$ python3 -q
>>> import numpy as np
>>> import numpy.linalg as la
>>> np.set_printoptions(precision=2, suppress=True, linewidth=200)
>>> arr = np.array([[-2, -4, -4, -5, -2, -3],
...     [0, 0, -5, -5, 5, 1],
...     [-5, 2, 2, 4, -1, -1],
...     [5, -3, -4, -1, -2, 1],
...     [-3, 2, -5, 0, 2, -2],
...     [-3, 1, -1, 0, 4, 5],
...     [5, 2, -2, 1, 3, -2],
...     [-1, 5, -4, -1, 2, 3]])
>>> arr[-1] = arr[0] + -1 * arr[1]
>>> arr
array([[-2, -4, -4, -5, -2, -3],
       [ 0,  0, -5, -5,  5,  1],
       [-5,  2,  2,  4, -1, -1],
       [ 5, -3, -4, -1, -2,  1],
       [-3,  2, -5,  0,  2, -2],
       [-3,  1, -1,  0,  4,  5],
       [ 5,  2, -2,  1,  3, -2],
       [-2, -4,  1,  0, -7, -4]])
>>> left, sigma, VT = la.svd(arr, full_matrices=False)
>>> sigma / sigma[0]
array([1.  , 0.91, 0.72, 0.5 , 0.3 , 0.06])
>>> np.round(left.T @ left, 2) + 0
array([[1., 0., 0., 0., 0., 0.],
       [0., 1., 0., 0., 0., 0.],
       [0., 0., 1., 0., 0., 0.],
       [0., 0., 0., 1., 0., 0.],
       [0., 0., 0., 0., 1., 0.],
       [0., 0., 0., 0., 0., 1.]])
>>> np.cumsum(sigma ** 2) / np.sum(sigma ** 2)
array([0.37, 0.68, 0.87, 0.97, 1.  , 1.  ])
>>> vec = np.array([-2, 1, 1, -3, 3, -3])
>>> vec @ arr
Traceback (most recent call last):
  File "<python-input-11>", line 1, in <module>
    vec @ arr
    ~~~~^~~~~
ValueError: matmul: Input operand 1 has a mismatch in its core dimension 0, with gufunc signature (n?,k),(k,m?)->(n?,m?) (size 8 is different from 6)
>>> la.norm(arr @ vec) <= la.norm(arr, 2) * la.norm(vec) + 1e-9
np.True_
>>> arr @ np.eye(6)[1]
array([-4.,  0.,  2., -3.,  2.,  1.,  2., -4.])
>>> np.einsum("ij,j->i", arr, vec)
array([ 14,  22,   2, -23,  15,   3,   2,  -8])
>>> np.sign((arr @ vec).round(6))
array([ 1,  1,  1, -1,  1,  1,  1, -1])
>>> arr * vec
array([[  4,  -4,  -4,  15,  -6,   9],
       [  0,   0,  -5,  15,  15,  -3],
       [ 10,   2,   2, -12,  -3,   3],
       [-10,  -3,  -4,   3,  -6,  -3],
       [  6,   2,  -5,   0,   6,   6],
       [  6,   1,  -1,   0,  12, -15],
       [-10,   2,  -2,  -3,   9,   6],
       [  4,  -4,   1,   0, -21,  12]])
>>> data = np.load("w.npy")
>>> data
array([[ 1,  0,  0],
       [-1,  2,  0],
       [ 2,  0, -2]])
>>> O, vecs = la.qr(data[:, :2])[0], la.qr(data[:, 2:])[0]
>>> sigma = la.svd(O.T @ vecs, compute_uv=False)
>>> sigma
array([0.89])
>>> mat = np.array([[3, 1, 0, 3, 0, 0],
...     [1, 1, 2, 2, 0, 3],
...     [3, 1, 1, 1, 0, 0],
...     [1, 0, 3, 0, 2, 3],
...     [3, 3, 0, 3, 2, 0],
...     [0, 0, 2, 0, 3, 3]])
>>> mat
array([[3, 1, 0, 3, 0, 0],
       [1, 1, 2, 2, 0, 3],
       [3, 1, 1, 1, 0, 0],
       [1, 0, 3, 0, 2, 3],
       [3, 3, 0, 3, 2, 0],
       [0, 0, 2, 0, 3, 3]])
>>> vec = np.array([-1, 5, 3, 4, 4, 2])
>>> rhs = arr @ vec
>>> la.lstsq(arr, rhs)[0]
array([-1.,  5.,  3.,  4.,  4.,  2.])
>>> la.solve(arr.T @ arr, arr.T @ rhs)
array([-1.,  5.,  3.,  4.,  4.,  2.])
>>> rng = np.random.default_rng(612709)
>>> rhs = rhs + 0.05 * rng.normal(size=8)
>>> rhs
array([-64.01, -12.99,  31.02, -42.02,   2.03,  30.93,  11.02, -51.05])
>>> b, *_ = la.lstsq(arr, rhs)
>>> [round(float(la.norm(la.solve(arr.T @ arr + lam * np.eye(6), arr.T @ rhs))), 2) for lam in (0, 1, 10, 100)]
[8.43, 8.37, 7.89, 5.05]
>>> round(float(la.norm(rhs - arr @ b)), 2)
0.04
>>> np.round(arr.T @ (rhs - arr @ b), 2) + 0
array([0., 0., 0., 0., 0., 0.])
>>> b
array([-1.  ,  5.04,  3.  ,  3.98,  3.98,  2.  ])
>>> O, vecs = la.qr(mat[:, :4])[0], la.qr(mat[:, 4:])[0]
>>> sigma = la.svd(O.T @ vecs, compute_uv=False)
>>> (sigma > 0.9).sum()
np.int64(1)
>>> A2 = np.array([[-2, 1], [2, -1], [-1, -3], [0, -5], [-1, 0], [1, -3]])
>>> A2.T @ mat.T
array([[ -4,   1,  -5,  -4,  -2,  -2],
       [-13, -25,  -6, -17, -15, -15]])
>>> la.matrix_rank(np.vstack([mat, A2.T]))
np.int64(6)
>>> A2 @ mat
Traceback (most recent call last):
  File "<python-input-42>", line 1, in <module>
    A2 @ mat
    ~~~^~~~~
ValueError: matmul: Input operand 1 has a mismatch in its core dimension 0, with gufunc signature (n?,k),(k,m?)->(n?,m?) (size 6 is different from 2)
>>> np.vstack([mat, A2.T]).shape
(8, 6)
>>> np.einsum("ik,kj->ji", mat, A2)
array([[ -4,   1,  -5,  -4,  -2,  -2],
       [-13, -25,  -6, -17, -15, -15]])
>>> lab = rng.permutation(6)
>>> lab
array([4, 3, 2, 1, 5, 0])
>>> A2 = mat[lab][:, lab]
>>> np.diag(A2)
array([2, 0, 1, 1, 3, 3])
>>> np.allclose(A2, mat)
False
>>> np.sort(np.abs(la.eigvals(A2)))
array([0.64, 0.64, 1.94, 2.88, 2.88, 8.18])
>>> A2
array([[2, 3, 0, 3, 0, 3],
       [2, 0, 3, 0, 3, 1],
       [0, 1, 1, 1, 0, 3],
       [0, 2, 2, 1, 3, 1],
       [3, 0, 2, 0, 3, 0],
       [0, 3, 0, 1, 0, 3]])
>>> T = np.stack([A2, -1 * A2, A2[::-1]])
>>> (T @ A2.T).shape
(3, 6, 6)
>>> T.sum(axis=0)
array([[0, 3, 0, 1, 0, 3],
       [3, 0, 2, 0, 3, 0],
       [0, 2, 2, 1, 3, 1],
       [0, 1, 1, 1, 0, 3],
       [2, 0, 3, 0, 3, 1],
       [2, 3, 0, 3, 0, 3]])
>>> la.matrix_rank(T)
array([6, 6, 6])
>>> la.norm(T, axis=(1, 2))
array([11.22, 11.22, 11.22])
